$ python -q
>>> import numpy as np
>>> np.set_printoptions(suppress=True, linewidth=120)
>>> data = np.diag(5 * np.array([-5, 1, 4, 3, 0, 0])) + np.array([[2, 0, 1, 3, 1, 3],
...     [1, 3, 0, 2, 2, 3],
...     [3, 3, 2, 3, 0, 1],
...     [0, 0, 1, 1, 3, 1],
...     [0, 2, 3, 3, 2, 1],
...     [1, 0, 2, 1, 2, 3]])
>>> data
array([[-23,   0,   1,   3,   1,   3],
       [  1,   8,   0,   2,   2,   3],
       [  3,   3,  22,   3,   0,   1],
       [  0,   0,   1,  16,   3,   1],
       [  0,   2,   3,   3,   2,   1],
       [  1,   0,   2,   1,   2,   3]])
>>> B = np.linalg.invert(data)
Traceback (most recent call last):
  File "<python-input-4>", line 1, in <module>
    B = np.linalg.invert(data)
        ^^^^^^^^^^^^^^^^
AttributeError: module 'numpy.linalg' has no attribute 'invert'
>>> B = np.linalg.inv(data)
>>> np.round(np.linalg.det(data) * B, 3)
array([[   9119.,   -2421.,    -976.,   -2741.,   11148.,   -9175.],
       [   -152.,  -25782.,   -1779.,    3046.,   -6334.,   27623.],
       [   -887.,    5941.,   -8906.,    3021.,  -10405.,     376.],
       [   -558.,   -6123.,   -3580.,  -18326.,   29862.,    4029.],
       [   5176.,   39917.,   25170.,   26111., -197423.,    3621.],
       [  -5713.,  -27724.,   -9324.,  -12399.,  124882.,  -75703.]])
>>> np.allclose(B, data.T)
False
>>> blk = np.stack([data, 4 * data, data[::-1]])
>>> np.einsum("bij,cij->bc", blk, blk)
array([[ 1456,  5824,   186],
       [ 5824, 23296,   744],
       [  186,   744,  1456]])
>>> blk.shape
(3, 6, 6)
>>> round(np.linalg.norm(data, 1), 3), round(float(np.linalg.norm(data, np.inf)), 3)
(np.float64(29.0), 32.0)
>>> np.round(np.linalg.norm(data, axis=1), 3)
array([23.431,  9.055, 22.627, 16.34 ,  5.196,  4.359])
>>> np.round(np.linalg.norm(data, axis=0), 3)
array([23.238,  8.775, 22.338, 16.971,  4.69 ,  5.477])
>>> print(round(np.linalg.norm(data[4], 1), 3), round(float(np.linalg.norm(data[4], np.inf)), 3))
11.0 3.0
>>> round(float(np.linalg.norm(data, 2)), 3)
24.013
>>> f, g = data[0], data[2]
>>> f @ g
np.int64(-35)
>>> p = (f @ g) / (f @ f) * f
>>> np.linalg.matrix_rank(np.outer(f, g))
np.int64(1)
>>> np.round(g - p, 3)
array([ 1.534,  3.   , 22.064,  3.191,  0.064,  1.191])
>>> p.round(3)
array([ 1.466, -0.   , -0.064, -0.191, -0.064, -0.191])
>>> np.round(np.linalg.norm(f + g) ** 2 + np.linalg.norm(f - g) ** 2, 3)
np.float64(2122.0)
>>> arr = np.array([[-0.25, -1.3, 0.07],
...     [0.25, 1.3, -0.07],
...     [0.07, 1.54, -0.49],
...     [-0.19, -1.03, 0.07]])
>>> U, sigma, Vh = np.linalg.svd(arr)
>>> np.argmax(sigma[:-1] / (sigma[1:] + 1e-6)) + 1
np.int64(2)
>>> sigma.round(3) + 0
array([2.664, 0.371, 0.   ])
>>> B = U[:, :2] @ np.diag(sigma[:2]) @ Vh[:2]
>>> print(round(np.linalg.norm(arr - B) / np.linalg.norm(arr), 3))
0.0
>>> print(B.round(3))
[[-0.25 -1.3   0.07]
 [ 0.25  1.3  -0.07]
 [ 0.07  1.54 -0.49]
 [-0.19 -1.03  0.07]]
>>> print(np.linalg.matrix_rank(arr, rtol=0.05))
2
>>> np.linalg.matrix_rank(B)
np.int64(2)
>>> np.round(np.abs(arr - B).max(), 3)
np.float64(0.0)
>>> U, sigma, Vh = np.linalg.svd(arr)
>>> vecs = Vh[:(sigma > 1e-8).sum()]
>>> rng = np.random.default_rng(250281)
>>> x = arr[1] + 5 * arr[3] + rng.integers(2) * np.eye(3)[1]
>>> x.round(3)
array([-0.7 , -3.85,  0.28])
>>> np.allclose(vecs.T @ vecs @ x, x)
True
>>> print(round(float(np.linalg.norm(x - vecs.T @ vecs @ x)), 3))
0.0
>>> print(np.linalg.matrix_rank(np.vstack([arr, x])))
2
>>> np.round(vecs.T @ vecs, 3)
array([[ 0.264,  0.164,  0.409],
       [ 0.164,  0.964, -0.091],
       [ 0.409, -0.091,  0.773]])
>>> np.linalg.cond(arr) > 100
np.True_
>>> idx = rng.integers(0, 2, 6)
>>> A = (idx[:, None] == idx) * 5 + np.eye(6)
>>> A
array([[6., 0., 0., 0., 5., 0.],
       [0., 6., 5., 5., 0., 5.],
       [0., 5., 6., 5., 0., 5.],
       [0., 5., 5., 6., 0., 5.],
       [5., 0., 0., 0., 6., 0.],
       [0., 5., 5., 5., 0., 6.]])
>>> Lm = np.linalg.cholesky(A)
>>> np.round(Lm @ Lm.T, 3)
array([[6., 0., 0., 0., 5., 0.],
       [0., 6., 5., 5., 0., 5.],
       [0., 5., 6., 5., 0., 5.],
       [0., 5., 5., 6., 0., 5.],
       [5., 0., 0., 0., 6., 0.],
       [0., 5., 5., 5., 0., 6.]])
>>> print(np.round(np.diag(Lm) ** 2, 3))
[6.    6.    1.833 1.455 1.833 1.313]
>>> Lm.round(3)
array([[2.449, 0.   , 0.   , 0.   , 0.   , 0.   ],
       [0.   , 2.449, 0.   , 0.   , 0.   , 0.   ],
       [0.   , 2.041, 1.354, 0.   , 0.   , 0.   ],
       [0.   , 2.041, 0.615, 1.206, 0.   , 0.   ],
       [2.041, 0.   , 0.   , 0.   , 1.354, 0.   ],
       [0.   , 2.041, 0.615, 0.377, 0.   , 1.146]])
>>> np.round(np.prod(np.diag(Lm)) ** 2, 3), round(np.linalg.det(A), 3)
(np.float64(231.0), np.float64(231.0))
